$ ipython --no-banner

In [1]: import numpy as np

In [2]: from numpy import linalg as LA

In [3]: np.set_printoptions(precision=3, suppress=True, linewidth=160)

In [4]: def tidy(a):
   ...:     return np.round(a, 3) + 0
   ...: 

In [5]: m1 = np.array([[0, -14, 6, 3], [14, 0, -13, 13], [-6, 13, 0, -4], [-3, -13, 4, 0]])

In [6]: m1
Out[6]: 
array([[  0, -14,   6,   3],
       [ 14,   0, -13,  13],
       [ -6,  13,   0,  -4],
       [ -3, -13,   4,   0]])

In [7]: t3 = np.stack([m1, 4 * m1, m1[::-1]])

In [8]: t3.shape
Out[8]: (3, 4, 4)

In [9]: np.einsum("bij,cij->bc", t3, t3)
Out[9]: 
array([[ 1190,  4760,   140],
       [ 4760, 19040,   560],
       [  140,   560,  1190]])

In [10]: tidy(LA.det(t3))
Out[10]: array([  3721., 952576.,   3721.])

In [11]: LA.matrix_rank(t3.reshape(3, -1))
Out[11]: np.int64(2)

In [12]: (t3 @ m1.T).shape
Out[12]: (3, 4, 4)

In [13]: W0 = np.load("block11.npy")

In [14]: W0
Out[14]: 
array([[ 2,  0,  2],
       [ 2,  0,  0],
       [ 2,  0,  0],
       [ 2,  1,  5],
       [ 2,  0,  0],
       [ 2,  4,  8],
       [ 2,  0,  0],
       [ 2,  1,  5],
       [ 2,  0,  0],
       [ 2,  0,  0],
       [ 2,  7, 11],
       [ 2,  0,  0],
       [ 2,  0,  2],
       [ 2,  0,  0],
       [ 2,  7, 11],
       [ 2,  0,  0],
       [ 2,  0,  0],
       [ 2,  0,  0],
       [ 2,  0,  2],
       [ 2,  0,  0]])

In [15]: P = W0 @ LA.solve(W0.T @ W0, W0.T)

In [16]: LA.matrix_rank(np.eye(20) - P)
Out[16]: np.int64(17)

In [17]: tidy(np.diag(P))
Out[17]: array([0.118, 0.08 , 0.08 , 0.312, 0.08 , 0.181, 0.08 , 0.312, 0.08 , 0.08 , 0.441, 0.08 , 0.118, 0.08 , 0.441, 0.08 , 0.08 , 0.08 , 0.118, 0.08 ])

In [18]: tidy(P @ W0[:, 2])
Out[18]: array([ 2.,  0.,  0.,  5.,  0.,  8.,  0.,  5.,  0.,  0., 11.,  0.,  2.,  0., 11.,  0.,  0.,  0.,  2.,  0.])

In [19]: tidy(LA.eigvalsh(P))
Out[19]: array([0., 0., 0., 0., 0., 0., 0., 0., 0., 0., 0., 0., 0., 0., 0., 0., 0., 1., 1., 1.])

In [20]: vec = np.array([1, -2, 1])

In [21]: rhs = W0 @ vec

In [22]: tidy(LA.lstsq(W0, rhs)[0])
Out[22]: array([ 1., -2.,  1.])

In [23]: rhs
Out[23]: array([ 4,  2,  2,  5,  2,  2,  2,  5,  2,  2, -1,  2,  4,  2, -1,  2,  2,  2,  4,  2])

In [24]: tidy(LA.pinv(W0) @ W0)
Out[24]: 
array([[1., 0., 0.],
       [0., 1., 0.],
       [0., 0., 1.]])

In [25]: rng = np.random.default_rng(73018)

In [26]: rhs = rhs + 0.1 * rng.normal(size=20)

In [27]: tidy(rhs)
Out[27]: 
array([ 3.934,  2.013,  1.922,  5.05 ,  2.066,  1.893,  2.132,  4.976,  1.899,  2.014, -0.811,  2.01 ,  3.962,  1.946, -0.888,  2.238,  1.881,  2.091,  4.121,
        1.885])

In [28]: b, *_ = LA.lstsq(W0, rhs)

In [29]: tidy(LA.norm(rhs - W0 @ b))
Out[29]: np.float64(0.434)

In [30]: [round(float(LA.norm(LA.solve(W0.T @ W0 + lam * np.eye(3), W0.T @ rhs))), 2) for lam in (0, 1, 10, 100)]
Out[30]: [2.42, 2.22, 1.45, 0.54]

In [31]: vec = np.array([5, 3, -4])

In [32]: rhs = W0 @ vec

In [33]: b, lr = np.zeros(3), 1 / LA.norm(W0, 2) ** 2

In [34]: for i in range(6):
    ...:     b -= lr * W0.T @ (W0 @ b - rhs)
    ...:     if i % 2 == 0: print(i, round(LA.norm(W0 @ b - rhs), 3))
    ...: 
0 33.302
2 27.348
4 22.871

In [35]: tidy(LA.cond(W0))
Out[35]: np.float64(8.199)

In [36]: vec = np.array([2, 0, 2, 0])

In [37]: tidy(LA.eigvals(m1).real)
Out[37]: array([0., 0., 0., 0.])

In [38]: O = LA.solve(np.eye(4) - m1, np.eye(4) + m1)

In [39]: tidy(O @ O.T)
Out[39]: 
array([[1., 0., 0., 0.],
       [0., 1., 0., 0.],
       [0., 0., 1., 0.],
       [0., 0., 0., 1.]])

In [40]: tidy(LA.det(O))
Out[40]: np.float64(1.0)

In [41]: z = rng.permutation(3)

In [42]: Y = W0[:, z] * rng.choice([-1, 1], 3)

In [43]: Y
Out[43]: 
array([[ -2,  -2,   0],
       [  0,  -2,   0],
       [  0,  -2,   0],
       [ -5,  -2,   1],
       [  0,  -2,   0],
       [ -8,  -2,   4],
       [  0,  -2,   0],
       [ -5,  -2,   1],
       [  0,  -2,   0],
       [  0,  -2,   0],
       [-11,  -2,   7],
       [  0,  -2,   0],
       [ -2,  -2,   0],
       [  0,  -2,   0],
       [-11,  -2,   7],
       [  0,  -2,   0],
       [  0,  -2,   0],
       [  0,  -2,   0],
       [ -2,  -2,   0],
       [  0,  -2,   0]])

In [44]: Uu, _, Vh = LA.svd(W0.T @ Y)

In [45]: tidy(Uu @ Vh)
Out[45]: 
array([[ 0., -1.,  0.],
       [ 0.,  0.,  1.],
       [-1.,  0.,  0.]])

In [46]: X = np.load("layer2.npy")

In [47]: X
Out[47]: 
array([[ 2.22 , -0.27 , -1.83 ],
       [ 1.098,  0.242, -1.995],
       [ 1.208,  2.759, -2.025],
       [ 1.136,  0.284, -2.389],
       [ 3.793,  4.57 , -5.405],
       [ 1.356, -0.992, -1.717],
       [ 0.673, -0.571, -2.275],
       [ 4.31 ,  3.042, -3.994],
       [ 1.381,  1.145, -2.441],
       [ 3.615,  3.01 , -5.239],
       [ 1.692, -1.286, -2.542],
       [ 1.364,  0.838, -1.805],
       [ 1.1  ,  0.221, -2.207],
       [ 0.228, -2.005, -1.147],
       [ 4.346,  2.511, -5.363],
       [ 1.777, -1.185, -3.023],
       [ 6.983,  2.54 , -5.197],
       [ 1.01 , -0.322, -2.42 ],
       [ 1.62 ,  1.805, -1.517],
       [ 4.221,  3.199, -3.926],
       [ 2.425, -1.483, -2.16 ],
       [ 0.731, -0.405, -2.244],
       [ 3.417, -1.771, -2.822],
       [ 0.175, -0.703, -2.496],
       [ 1.746, -0.001, -2.38 ],
       [ 4.224,  3.339, -5.859],
       [ 0.357,  1.133, -2.944]])

In [48]: Xs = X - X.mean(axis=0)

In [49]: Uu, sigma, Vh = LA.svd(Xs, full_matrices=False)

In [50]: tidy(Xs.mean(axis=0))
Out[50]: array([0., 0., 0.])

In [51]: tidy(Vh[0] * np.sign(Vh[0, np.abs(Vh[0]).argmax()]))
Out[51]: array([ 0.576,  0.654, -0.49 ])

In [52]: tidy((sigma ** 2).sum() ** 2 / (sigma ** 4).sum())
Out[52]: np.float64(1.497)

In [53]: np.abs(Vh[0]).argmax()
Out[53]: np.int64(1)

In [54]: tidy(LA.norm(X[7] - X[24]))
Out[54]: np.float64(4.294)

In [55]: tidy(LA.norm(X, 2))
Out[55]: np.float64(22.537)

In [56]: tidy(LA.norm(X, "nuc"))
Out[56]: np.float64(34.011)

In [57]: tidy(LA.norm(X, axis=0))
Out[57]: array([14.018, 10.112, 16.756])

In [58]: tidy(X[7] @ X[24])
Out[58]: np.float64(17.028)

In [59]: tidy(LA.norm(X, 1)), tidy(LA.norm(X, np.inf))
Out[59]: (np.float64(79.362), np.float64(14.72))

In [60]: tidy(LA.norm(X) ** 2 / LA.norm(X, 2) ** 2)
Out[60]: np.float64(1.141)

In [61]: LA.norm(X, axis=1).argmax()
Out[61]: np.int64(16)

In [62]: P = X @ LA.solve(X.T @ X, X.T)

In [63]: LA.matrix_rank(np.eye(27) - P)
Out[63]: np.int64(24)

In [64]: tidy(P @ X[:, 2])
Out[64]: 
array([-1.83 , -1.995, -2.025, -2.389, -5.405, -1.717, -2.275, -3.994, -2.441, -5.239, -2.542, -1.805, -2.207, -1.147, -5.363, -3.023, -5.197, -2.42 , -1.517,
       -3.926, -2.16 , -2.244, -2.822, -2.496, -2.38 , -5.859, -2.944])

In [65]: tidy(np.trace(P))
Out[65]: np.float64(3.0)

In [66]: d = LA.norm(X[:, None] - X[None], axis=-1)

In [67]: (d + 1e9 * np.eye(27)).round(6).argmin(axis=1)
Out[67]: array([24, 12, 18, 12, 25, 10, 21, 19, 11, 14, 15,  1,  3,  5,  9, 10, 14, 21, 11,  7, 10,  6, 20,  6,  3,  9,  8])

In [68]: tidy(d[:5, :5])
Out[68]: 
array([[0.   , 1.244, 3.2  , 1.34 , 6.219],
       [1.244, 0.   , 2.52 , 0.398, 6.134],
       [3.2  , 2.52 , 0.   , 2.503, 4.625],
       [1.34 , 0.398, 2.503, 0.   , 5.876],
       [6.219, 6.134, 4.625, 5.876, 0.   ]])

In [69]: d.shape
Out[69]: (27, 27)

In [70]: d[23].round(6).argsort(kind="stable")[:4]
Out[70]: array([23,  6, 21, 17])

In [71]: np.unravel_index(d.round(6).argmax(), d.shape)
Out[71]: (np.int64(13), np.int64(16))

In [72]: np.flatnonzero(d[23] < d.mean() / 2)
Out[72]: array([ 1,  3,  5,  6, 10, 12, 17, 21, 23])

In [73]: d.mean(axis=1).argmax()
Out[73]: np.int64(16)
